% ipython --no-banner

In [1]: import numpy as np

In [2]: from numpy import linalg as LA

In [3]: np.set_printoptions(precision=2, suppress=True, linewidth=200)

In [4]: rng = np.random.default_rng(1395)

In [5]: W0 = np.triu(rng.random((4, 4)) < 0.6, 1).astype(int)

In [6]: W0 = W0 + W0.T

In [7]: W0
Out[7]: 
array([[0, 0, 1, 0],
       [0, 0, 1, 0],
       [1, 1, 0, 1],
       [0, 0, 1, 0]])

In [8]: # row 1 repeats row 0

In [9]: np.argsort(-LA.norm(W0, axis=0).round(6), kind="stable")[:3]
Out[9]: array([2, 0, 1])

In [10]: other = np.array([[1, 2], [3, 0], [2, 0], [-1, -1]])

In [11]: np.vstack([W0, other.T]).shape
Out[11]: (6, 4)

In [12]: np.einsum("ik,kj->ij", W0, other)
Out[12]: 
array([[2, 0],
       [2, 0],
       [3, 1],
       [2, 0]])

In [13]: LA.matrix_rank(W0 @ other)
Out[13]: np.int64(2)

In [14]: np.einsum("ij,ij->i", W0, W0)
Out[14]: array([1, 1, 3, 1])

In [15]: other @ W0
---------------------------------------------------------------------------
ValueError                                Traceback (most recent call last)
Cell In[15], line 1
----> 1 other @ W0

ValueError: matmul: Input operand 1 has a mismatch in its core dimension 0, with gufunc signature (n?,k),(k,m?)->(n?,m?) (size 4 is different from 2)

In [16]: np.einsum("ij->j", W0)
Out[16]: array([1, 1, 3, 1])

In [17]: round(float(LA.eigvalsh(W0).min()), 2)
Out[17]: -1.73

In [18]: np.all(LA.eigvalsh(W0) > 0)
Out[18]: np.False_

In [19]: J = np.loadtxt("sample5.csv", delimiter=",")

In [20]: J
Out[20]: 
array([[0., 9., 6.],
       [0., 6., 6.],
       [0., 5., 5.],
       [0., 9., 6.],
       [0., 6., 6.],
       [0., 3., 4.],
       [0., 8., 7.],
       [0., 6., 6.],
       [0., 4., 4.],
       [0., 6., 5.],
       [0., 7., 6.],
       [0., 4., 5.],
       [0., 8., 7.],
       [0., 5., 5.]])

In [21]: np.argsort(-LA.norm(J, axis=0).round(6), kind="stable")[:3]
Out[21]: array([1, 2, 0])

In [22]: LA.matrix_rank(J, rtol=0.1)
Out[22]: np.int64(1)

In [23]: round(float(LA.norm(J, 2) / LA.norm(J)), 2)
Out[23]: 1.0

In [24]: Uu, sig, vt = LA.svd(J)

In [25]: V = vt[:(sig > 1e-8).sum()]

In [26]: x0 = J[9] + 2 * J[13] + rng.integers(2) * np.eye(3)[2]

In [27]: x0
Out[27]: array([ 0., 16., 15.])

In [28]: np.round(V.T @ V, 2) + 0
Out[28]: 
array([[0., 0., 0.],
       [0., 1., 0.],
       [0., 0., 1.]])

In [29]: np.diag(V.T @ V)
Out[29]: array([0., 1., 1.])

In [30]: LA.matrix_rank(np.vstack([J, x0]))
Out[30]: np.int64(2)

In [31]: Uu, sig, vt = LA.svd(J)

In [32]: np.argmax(sig[:-1] / (sig[1:] + 1e-6)) + 1
Out[32]: np.int64(2)

In [33]: other = Uu[:, :2] @ np.diag(sig[:2]) @ vt[:2]

In [34]: LA.matrix_rank(J, rtol=0.05)
Out[34]: np.int64(2)

In [35]: round(LA.norm(J - other, 2), 2), sig[2]
Out[35]: (np.float64(0.0), np.float64(0.0))

In [36]: arr = np.loadtxt("m.csv", delimiter=",")

In [37]: arr
Out[37]: 
array([[ 1.  ,  0.  ,  0.  ],
       [ 0.  ,  0.81, -0.59],
       [ 0.  ,  0.59,  0.81]])

In [38]: r0 = np.array([0, -1])

In [39]: np.polyval(r0, arr[2])
Out[39]: array([-1., -1., -1.])

In [40]: np.array([np.convolve(row, r0, "same") for row in arr])
Out[40]: 
array([[ 0.  , -1.  ,  0.  ],
       [ 0.  ,  0.  , -0.81],
       [ 0.  ,  0.  , -0.59]])

In [41]: np.convolve(arr[2], r0)
Out[41]: array([ 0.  ,  0.  , -0.59, -0.81])

In [42]: np.cross(arr[2, :3], arr[0, :3])
Out[42]: array([ 0.  ,  0.81, -0.59])

In [43]: round(LA.det(arr[::-1]), 2)
Out[43]: np.float64(-1.0)

In [44]: np.round(LA.eigvals(arr).sum().real, 2)
Out[44]: np.float64(2.62)

In [45]: round(np.einsum("ij,ji->", arr, arr), 2)
Out[45]: np.float64(1.62)

In [46]: idx = rng.permutation(3)

In [47]: idx
Out[47]: array([0, 1, 2])

In [48]: other = arr[idx][:, idx]

In [49]: np.round(np.trace(other), 2)
Out[49]: np.float64(2.62)

In [50]: np.allclose(other, arr)
Out[50]: True

In [51]: other
Out[51]: 
array([[ 1.  ,  0.  ,  0.  ],
       [ 0.  ,  0.81, -0.59],
       [ 0.  ,  0.59,  0.81]])

In [52]: np.sort(np.abs(LA.eigvals(other)))
Out[52]: array([1., 1., 1.])

In [53]: m1 = np.array([[10.02, 6.03, -18.0, -11.97],
    ...:     [9.99, 5.98, -18.01, -11.98],
    ...:     [10.02, 6.0, -17.97, -12.0]])

In [54]: m1
Out[54]: 
array([[ 10.02,   6.03, -18.  , -11.97],
       [  9.99,   5.98, -18.01, -11.98],
       [ 10.02,   6.  , -17.97, -12.  ]])

In [55]: np.argsort(-LA.norm(m1, axis=0).round(6), kind="stable")[:3]
Out[55]: array([2, 3, 0])

In [56]: LA.cond(m1) > 100
Out[56]: np.True_

In [57]: round(LA.norm(m1, 2) / LA.norm(m1), 2)
Out[57]: np.float64(1.0)

In [58]: blk = np.stack([m1, -3 * m1, m1[::-1]])

In [59]: LA.matrix_rank(blk)
Out[59]: array([3, 3, 3])

In [60]: LA.norm(blk, axis=(1, 2))
Out[60]: array([ 42.55, 127.66,  42.55])

In [61]: (blk @ m1.T).shape
Out[61]: (3, 3, 3)

In [62]: np.einsum("bij,cij->bc", blk, blk)
Out[62]: 
array([[ 1810.8 , -5432.41,  1810.8 ],
       [-5432.41, 16297.24, -5432.41],
       [ 1810.8 , -5432.41,  1810.8 ]])

In [63]: LA.matrix_rank(blk.reshape(3, -1))
Out[63]: np.int64(2)

In [64]: other = m1 / np.sqrt((m1 ** 2).mean(axis=1, keepdims=True))

In [65]: other[1]
Out[65]: array([ 0.81,  0.49, -1.47, -0.98])

In [66]: LA.matrix_rank(m1 - m1.mean(axis=1, keepdims=True))
Out[66]: np.int64(3)

In [67]: W1 = np.array([[3, 0, 5, 0, 5], [5, 4, 3, 1, 5], [2, 0, 0, 4, 0], [3, 5, 0, 3, 2]])

In [68]: b = np.array([3, -2, 2, 2, -1])

In [69]: H = np.maximum(m1 @ W1 + b, 0)

In [70]: (H > 0).astype(int)
Out[70]: 
array([[0, 0, 1, 0, 1],
       [0, 0, 1, 0, 1],
       [0, 0, 1, 0, 1]])

In [71]: LA.matrix_rank(H)
Out[71]: np.int64(2)

In [72]: cent = np.array([[-3, -2], [0, 2], [-2, -1], [1, -3], [1, -1]])

In [73]: H @ cent
Out[73]: 
array([[ -85.07, -125.5 ],
       [ -84.89, -124.78],
       [ -85.1 , -125.2 ]])

In [74]: (H @ cent).round(6).argmax(axis=1)
Out[74]: array([0, 0, 0])

In [75]: x0 = np.array([-1, 3, 3, -2])

In [76]: h = np.maximum(m1 @ x0, 0)

In [77]: np.maximum(m1 @ (3 * x0), 0)
Out[77]: array([0., 0., 0.])

In [78]: m1 * (h > 1e-9)[:, None]
Out[78]: 
array([[ 0.,  0., -0., -0.],
       [ 0.,  0., -0., -0.],
       [ 0.,  0., -0., -0.]])

In [79]: np.maximum(m1 @ x0, 0) - np.maximum(-m1 @ x0, 0)
Out[79]: array([-21.99, -22.12, -21.93])

In [80]: K = np.array([[0, 1, 0, 0], [4, 2, 0, 0], [0, 0, 0, 1], [0, 0, 4, 2]])

In [81]: (K != 0).astype(int)
Out[81]: 
array([[0, 1, 0, 0],
       [1, 1, 0, 0],
       [0, 0, 0, 1],
       [0, 0, 1, 1]])

In [82]: np.sort(LA.eigvals(K).real)
Out[82]: array([-1.24, -1.24,  3.24,  3.24])

In [83]: (LA.matrix_power((K != 0) + (K.T != 0) + np.eye(4), 4) > 0).astype(int)
Out[83]: 
array([[1, 1, 0, 0],
       [1, 1, 0, 0],
       [0, 0, 1, 1],
       [0, 0, 1, 1]])

In [84]: K @ K
Out[84]: 
array([[4, 2, 0, 0],
       [8, 8, 0, 0],
       [0, 0, 4, 2],
       [0, 0, 8, 8]])

In [85]: ev, V = LA.eig(K)

In [86]: np.sort(LA.eigvals(K.T))
Out[86]: array([-1.24, -1.24,  3.24,  3.24])

In [87]: data = np.load("arr.npy")

In [88]: data
Out[88]: 
array([[ 4, -2, -2,  1],
       [ 0,  8,  0, -4],
       [ 2, -1,  2, -1],
       [ 0,  4,  0,  4]])

In [89]: gram = data.T @ data

In [90]: np.allclose(gram, gram.T)
Out[90]: True

In [91]: gram
Out[91]: 
array([[ 20, -10,  -4,   2],
       [-10,  85,   2, -17],
       [ -4,   2,   8,  -4],
       [  2, -17,  -4,  34]])

In [92]: np.round(LA.det(gram), 2)
Out[92]: np.float64(331776.0)

In [93]: np.sort(np.abs(LA.eigvals(gram)))
Out[93]: array([ 6.28, 19.62, 29.36, 91.74])

In [94]: (gram + gram.T) / 2
Out[94]: 
array([[ 20., -10.,  -4.,   2.],
       [-10.,  85.,   2., -17.],
       [ -4.,   2.,   8.,  -4.],
       [  2., -17.,  -4.,  34.]])

In [95]: P = np.triu(np.array([[-3, 0, -3, 0], [1, 1, 2, -1], [-1, 1, 2, 0], [2, 0, 0, -2]]), 1) + np.eye(4)

In [96]: other = P @ data @ LA.inv(P)

In [97]: np.round(LA.det(other), 2)
Out[97]: np.float64(576.0)

In [98]: np.poly(other)
Out[98]: array([   1.,  -18.,  132., -432.,  576.])

In [99]: np.trace(other), np.trace(data)
Out[99]: (np.float64(18.0), np.int64(18))

In [100]: np.round(LA.eigvals(data).sum().real, 2)
Out[100]: np.float64(18.0)

In [101]: round(LA.det(2 * data), 2), round(float(LA.det(data)), 2)
Out[101]: (np.float64(9216.0), 576.0)

In [102]: np.kron(np.eye(2, dtype=int), data)
Out[102]: 
array([[ 4, -2, -2,  1,  0,  0,  0,  0],
       [ 0,  8,  0, -4,  0,  0,  0,  0],
       [ 2, -1,  2, -1,  0,  0,  0,  0],
       [ 0,  4,  0,  4,  0,  0,  0,  0],
       [ 0,  0,  0,  0,  4, -2, -2,  1],
       [ 0,  0,  0,  0,  0,  8,  0, -4],
       [ 0,  0,  0,  0,  2, -1,  2, -1],
       [ 0,  0,  0,  0,  0,  4,  0,  4]])

In [103]: np.einsum("ii->", data)
Out[103]: np.int64(18)

In [104]: np.poly(data)
Out[104]: array([   1.,  -18.,  132., -432.,  576.])

In [105]: idx = rng.permutation(4)

In [106]: idx
Out[106]: array([0, 2, 3, 1])

In [107]: other = data[idx][:, idx]

In [108]: np.trace(other)
Out[108]: np.int64(18)

In [109]: E = np.load("w.npy")

In [110]: E
Out[110]: 
array([[1, 1],
       [1, 1]])

In [111]: gram = E.T @ E

In [112]: (E @ E.T).shape
Out[112]: (2, 2)

In [113]: gram
Out[113]: 
array([[2, 2],
       [2, 2]])

In [114]: LA.matrix_rank(gram)
Out[114]: np.int64(1)

In [115]: M = np.array([[-3.31, 1.65, 3.4],
     ...:     [-1.99, 0.67, 2.03],
     ...:     [2.55, -1.3, -2.69],
     ...:     [-0.34, 0.04, 0.21],
     ...:     [1.72, -0.76, -1.76],
     ...:     [-1.8, 0.79, 1.86],
     ...:     [-1.55, 0.73, 1.7],
     ...:     [2.27, -1.18, -2.38],
     ...:     [-3.6, 1.73, 3.7],
     ...:     [-0.17, 0.01, 0.09],
     ...:     [0.16, -0.07, -0.03],
     ...:     [-3.39, 1.55, 3.35],
     ...:     [0.23, -0.23, -0.29],
     ...:     [-0.29, 0.01, 0.38],
     ...:     [0.57, -0.38, -0.64],
     ...:     [-0.93, 0.52, 1.21],
     ...:     [0.84, -0.54, -1.03],
     ...:     [0.9, -0.48, -1.01]])

In [116]: M
Out[116]: 
array([[-3.31,  1.65,  3.4 ],
       [-1.99,  0.67,  2.03],
       [ 2.55, -1.3 , -2.69],
       [-0.34,  0.04,  0.21],
       [ 1.72, -0.76, -1.76],
       [-1.8 ,  0.79,  1.86],
       [-1.55,  0.73,  1.7 ],
       [ 2.27, -1.18, -2.38],
       [-3.6 ,  1.73,  3.7 ],
       [-0.17,  0.01,  0.09],
       [ 0.16, -0.07, -0.03],
       [-3.39,  1.55,  3.35],
       [ 0.23, -0.23, -0.29],
       [-0.29,  0.01,  0.38],
       [ 0.57, -0.38, -0.64],
       [-0.93,  0.52,  1.21],
       [ 0.84, -0.54, -1.03],
       [ 0.9 , -0.48, -1.01]])

In [117]: Uu, sig, vt = LA.svd(W0)

In [118]: sig
Out[118]: array([ 1.73,  1.73, -0.  ,  0.  ])

In [119]: other = Uu[:, :2] @ np.diag(sig[:2]) @ vt[:2]

In [120]: round(float(np.abs(W0 - other).max()), 2)
Out[120]: 0.0

In [121]: LA.matrix_rank(W0, rtol=0.05)
Out[121]: np.int64(2)

In [122]: LA.matrix_rank(other)
Out[122]: np.int64(2)
